>>> import numpy as np
>>> from numpy import linalg as LA
>>> np.set_printoptions(precision=2, suppress=True, linewidth=100)
>>> tidy = lambda a: np.round(a, 2) + 0
>>> A = np.array([[10, 11, 0], [11, 17, 6], [0, 6, 9]])
>>> print(A)
[[10 11  0]
 [11 17  6]
 [ 0  6  9]]
>>> # symmetric
>>> print(np.allclose(A @ A.T, A.T @ A))
True
>>> print((A + A.T) / 2)
[[10. 11.  0.]
 [11. 17.  6.]
 [ 0.  6.  9.]]
>>> print(tidy(np.sort(np.abs(LA.eigvals(A)))))
[ 0.33  9.24 26.43]
>>> print(tidy(np.abs(LA.eigvals(A)).max()))
26.43
>>> LA.determinant(A)
Traceback (most recent call last):
  File "<python-input-11>", line 1, in <module>
    LA.determinant(A)
    ^^^^^^^^^^^^^^
AttributeError: module 'numpy.linalg' has no attribute 'determinant'
>>> rng = np.random.default_rng(3)
>>> z = rng.permutation(3)
>>> print(z)
[2 1 0]
>>> M2 = A[z][:, z]
>>> print(tidy(np.sort(np.abs(LA.eigvals(M2)))))
[ 0.33  9.24 26.43]
>>> print(np.allclose(M2, A))
False
>>> print(np.trace(M2))
36
>>> print(np.diag(M2))
[ 9 17 10]
>>> U, sig, Vh = LA.svd(A)
>>> print(tidy(sig))
[26.43  9.24  0.33]
>>> print(np.argmax(sig[:-1] / (sig[1:] + 1e-6)) + 1)
2
>>> M2 = U[:, :2] @ np.diag(sig[:2]) @ Vh[:2]
>>> print(tidy(LA.norm(A - M2, 2)), tidy(sig[2]))
0.33 0.33
>>> print(tidy(np.abs(A - M2).max()))
0.15
>>> print(LA.matrix_rank(M2))
2
>>> vec = np.array([3, 1, 0])
>>> target = A @ vec
>>> print(target)
[41 50  6]
>>> print(tidy(LA.solve(A, A[:, 0])))
[1. 0. 0.]
>>> print(tidy(LA.solve(A, 4 * target)))
[12.  4.  0.]
>>> print(tidy(LA.solve(A, target + A[:, 2])))
[3. 1. 1.]
>>> vec = np.ones(3)
>>> for _ in range(4):
...     vec = A @ vec
...     vec /= LA.norm(vec)
...     print(round(vec @ A @ vec, 2))
... 
26.3
26.41
26.43
26.43
>>> print(tidy(vec))
[0.53 0.8  0.28]
>>> print(tidy(LA.eigvalsh(A)[-1]))
26.43
>>> feats = np.loadtxt("m.csv", delimiter=",")
>>> print(feats)
[[28. 15. 15.]
 [15. 12.  9.]
 [15.  9. 12.]]
>>> z = rng.permutation(3)
>>> print(z)
[0 2 1]
>>> M2 = feats[z][:, z]
>>> print(np.allclose(M2, feats))
True
>>> print(np.trace(M2))
52.0
>>> print(tidy(np.sort(np.abs(LA.eigvals(M2)))))
[ 3.  3. 46.]
>>> ev, V = LA.eig(feats)
>>> print(tidy(np.sort(LA.eigvals(LA.inv(feats)))))
[0.02 0.33 0.33]
>>> print(tidy(feats @ V[:, 0] - ev[0] * V[:, 0]))
[0. 0. 0.]
>>> print(tidy(ev))
[46.  3.  3.]
>>> U, sig, Vh = LA.svd(feats)
>>> print(tidy(sig))
[46.  3.  3.]
>>> M2 = U[:, :1] @ np.diag(sig[:1]) @ Vh[:1]
>>> print(tidy(M2))
[[26.74 16.05 16.05]
 [16.05  9.63  9.63]
 [16.05  9.63  9.63]]
>>> print(tidy(np.abs(feats - M2).max()))
2.37
>>> ev, V = LA.eigh(feats)
>>> print(tidy(np.abs(V[:, -1])))
[0.76 0.46 0.46]
>>> print(tidy(LA.svd(feats, compute_uv=False)))
[46.  3.  3.]
>>> print(np.unique(ev.round(6) + 0, return_counts=True)[1])
[2 1]
>>> print((ev > 1e-8).sum(), (ev < -1e-8).sum())
3 0
>>> print(tidy(V.T @ feats @ V))
[[ 3.  0.  0.]
 [ 0.  3.  0.]
 [ 0.  0. 46.]]
>>> print(tidy(V.T @ V))
[[1. 0. 0.]
 [0. 1. 0.]
 [0. 0. 1.]]
>>> M2 = LA.inv(feats)
>>> print(tidy(LA.cond(feats)))
15.33
>>> print(tidy(LA.inv(M2)))
[[28. 15. 15.]
 [15. 12.  9.]
 [15.  9. 12.]]
>>> print(tidy(LA.slogdet(feats)[0]))
1.0
>>> print((np.abs(M2) > 1e-9).astype(int))
[[1 1 1]
 [1 1 1]
 [1 1 1]]
>>> print(tidy(LA.det(feats) * M2))
[[ 63. -45. -45.]
 [-45. 111. -27.]
 [-45. -27. 111.]]
>>> print(np.allclose(M2, feats.T))
False
>>> print(tidy(LA.det(feats) * LA.det(M2)))
1.0
>>> W0 = np.array([[3, -3, 1], [0, 1, -3], [3, -1, -3], [1, 1, 2]])
>>> print(W0)
[[ 3 -3  1]
 [ 0  1 -3]
 [ 3 -1 -3]
 [ 1  1  2]]
>>> Q, V = LA.qr(W0[:, :2])[0], LA.qr(W0[:, 2:])[0]
>>> sig = LA.svd(Q.T @ V, compute_uv=False)
>>> print(tidy(sig))
[0.35]
>>> print((sig > 0.9).sum())
0
>>> print(tidy(LA.norm(Q @ Q.T - V @ V.T, 2)))
1.0
>>> print(tidy(np.degrees(np.arccos(sig.clip(0, 1)))))
[69.6]
>>> M2 = W0 / np.sqrt((W0 ** 2).mean(axis=1, keepdims=True))
>>> print(tidy(M2[1]))
[ 0.    0.55 -1.64]
>>> print(tidy(LA.norm(M2, axis=1)))
[1.73 1.73 1.73 1.73]
>>> M = np.loadtxt("run19.csv", delimiter=",")
>>> print(M)
[[24. 20. 15. 20.]
 [20. 15. 12. 16.]
 [15. 12.  8. 12.]
 [20. 16. 12. 15.]]
>>> P = W0 @ LA.solve(W0.T @ W0, W0.T)
>>> print(P @ W0[:, 2])
[ 1. -3. -3.  2.]
>>> print(tidy(np.diag(P)))
[0.8  0.47 0.76 0.98]
>>> print(LA.matrix_rank(np.eye(4) - P))
1
>>> ev, V = LA.eigh(M)
>>> print(tidy(V.T @ M @ V))
[[-1.  0.  0.  0.]
 [ 0. -1.  0.  0.]
 [ 0.  0. -1.  0.]
 [ 0.  0.  0. 65.]]
>>> print(tidy(LA.eigvalsh(M + 3 * np.eye(4))))
[ 2.  2.  2. 68.]
>>> print(np.unique(ev.round(6) + 0, return_counts=True)[1])
[3 1]
>>> print(tidy(V.T @ V))
[[1. 0. 0. 0.]
 [0. 1. 0. 0.]
 [0. 0. 1. 0.]
 [0. 0. 0. 1.]]
>>> print(tidy(V @ np.diag(ev) @ V.T))
[[24. 20. 15. 20.]
 [20. 15. 12. 16.]
 [15. 12.  8. 12.]
 [20. 16. 12. 15.]]
>>> m1 = np.loadtxt("layer17.csv", delimiter=",")
>>> print(tidy(m1))
[[0.59 0.28 0.4 ]
 [0.28 0.13 0.19]
 [0.4  0.19 0.28]]
>>> M2 = np.array([[4, 0, 4], [-7, 8, 1]])
>>> Z = np.kron(M2, W0)
>>> print(LA.matrix_rank(Z))
6
>>> print(Z)
[[ 12 -12   4   0   0   0  12 -12   4]
 [  0   4 -12   0   0   0   0   4 -12]
 [ 12  -4 -12   0   0   0  12  -4 -12]
 [  4   4   8   0   0   0   4   4   8]
 [-21  21  -7  24 -24   8   3  -3   1]
 [  0  -7  21   0   8 -24   0   1  -3]
 [-21   7  21  24  -8 -24   3  -1  -3]
 [ -7  -7 -14   8   8  16   1   1   2]]
>>> U, sig, Vh = LA.svd(m1)
>>> print(tidy(sig))
[1. 0. 0.]
>>> M2 = U[:, :1] @ np.diag(sig[:1]) @ Vh[:1]
>>> print(tidy(M2))
[[0.59 0.28 0.4 ]
 [0.28 0.13 0.19]
 [0.4  0.19 0.28]]
>>> print(tidy(LA.norm(m1 - M2) / LA.norm(m1)))
0.0
>>> print(LA.matrix_rank(m1, rtol=0.05))
1
>>> print(LA.matrix_rank(M2))
1
>>> ev, V = LA.eigh(m1)
>>> print(tidy(V @ np.diag(ev) @ V.T))
[[0.59 0.28 0.4 ]
 [0.28 0.13 0.19]
 [0.4  0.19 0.28]]
>>> print(tidy(np.abs(V[:, -1])))
[0.77 0.36 0.53]
>>> print(tidy(ev))
[0. 0. 1.]
>>> print(tidy(V.T @ V))
[[1. 0. 0.]
 [0. 1. 0.]
 [0. 0. 1.]]
>>> print(tidy(LA.eigvalsh(m1 + -3 * np.eye(3))))
[-3. -3. -2.]
>>> print(tidy(LA.eigvalsh(m1 @ m1)))
[0. 0. 1.]
>>> print(tidy(LA.svd(m1, compute_uv=False)))
[1. 0. 0.]
>>> print(tidy(V.T @ m1 @ V))
[[0. 0. 0.]
 [0. 0. 0.]
 [0. 0. 1.]]
>>> mat = np.load("data.npy")
>>> print(mat)
[[ -5 -10   4   8]
 [-10  -5   8   4]
 [  0   0  -3  -6]
 [  0   0  -6  -3]]
>>> M2 = mat / LA.norm(mat, axis=1, keepdims=True)
>>> cov = M2 @ M2.T
>>> print((cov - 2 * np.eye(4)).round(6).argmax(axis=1))
[1 0 3 2]
>>> print(np.argwhere(np.triu(np.abs(cov) > 0.95, 1)))
[]
>>> print((np.abs(cov) > 0.9).astype(int))
[[1 0 0 0]
 [0 1 0 0]
 [0 0 1 0]
 [0 0 0 1]]
>>> W1 = np.array([[1, 1, 1, 0], [1, 1, 2, 0], [1, 2, 1, 0], [1, 2, 0, 1]])
>>> beta = np.array([1, -2, 0, 1])
>>> H = np.maximum(mat @ W1 + beta, 0)
>>> print(LA.matrix_rank(H))
2
>>> print((H > 0).astype(int))
[[0 1 0 1]
 [0 1 0 1]
 [0 0 0 0]
 [0 0 0 0]]
>>> print(H)
[[0 7 0 9]
 [0 7 0 5]
 [0 0 0 0]
 [0 0 0 0]]
>>> Z = np.array([[0, 1], [-2, -3], [1, -1], [-2, -3]])
>>> print(H @ Z)
[[-32 -48]
 [-24 -36]
 [  0   0]
 [  0   0]]
>>> U, sig, Vh = LA.svd(H, full_matrices=False)
>>> print(tidy(sig / sig[0]))
[1.   0.14 0.   0.  ]
>>> print(tidy(U.T @ H @ Vh.T))
[[14.15  0.    0.    0.  ]
 [ 0.    1.98  0.    0.  ]
 [ 0.    0.    0.    0.  ]
 [ 0.    0.    0.    0.  ]]
>>> print(tidy(sig))
[14.15  1.98  0.    0.  ]
>>> print(np.allclose(U * sig @ Vh, H))
True
>>> print(U.shape, sig.shape, Vh.shape)
(4, 4) (4,) (4, 4)
>>> print(tidy(Vh @ Vh.T))
[[1. 0. 0. 0.]
 [0. 1. 0. 0.]
 [0. 0. 1. 0.]
 [0. 0. 0. 1.]]
>>> print((sig > 1e-8).sum())
2
>>> print(np.abs(U[:, 0]).round(6).argmax())
0
>>> theta = rng.uniform(0, 2 * np.pi, 12)
>>> Q, _ = LA.qr(np.array([[1.1, 0.8], [-0.9, 0.7], [-0.1, -3.1]]))
>>> F = 5 * np.c_[np.cos(theta), np.sin(theta)] @ Q.T
>>> print(tidy(F))
[[-0.5   2.38 -4.37]
 [ 3.73 -2.03 -2.64]
 [-3.63  1.81  2.92]
 [ 3.21 -3.48  1.61]
 [ 3.73 -3.32  0.27]
 [-2.72  0.47  4.17]
 [ 1.13  1.14 -4.73]
 [-3.42  1.43  3.36]
 [ 2.51 -3.37  2.71]
 [ 3.92 -2.99 -0.84]
 [ 3.18 -3.48  1.68]
 [ 3.7  -1.94 -2.75]]
>>> print(np.allclose(F[:-1].T @ LA.lstsq(F[:-1].T, F[-1])[0], F[-1]))
True
>>> print(tidy(np.trace(LA.pinv(F) @ F)))
2.0
>>> print(np.abs(np.diag(LA.qr(F)[1])) > 1e-9)
[ True  True False]
>>> E = np.minimum.outer(np.arange(1, 5), np.arange(1, 5)) * 4
>>> print(E)
[[ 4  4  4  4]
 [ 4  8  8  8]
 [ 4  8 12 12]
 [ 4  8 12 16]]
>>> Lm = LA.cholesky(E)
>>> print(np.prod(np.diag(Lm)) ** 2, tidy(LA.det(E)))
256.0 256.0
>>> print(np.diag(Lm) ** 2)
[4. 4. 4. 4.]
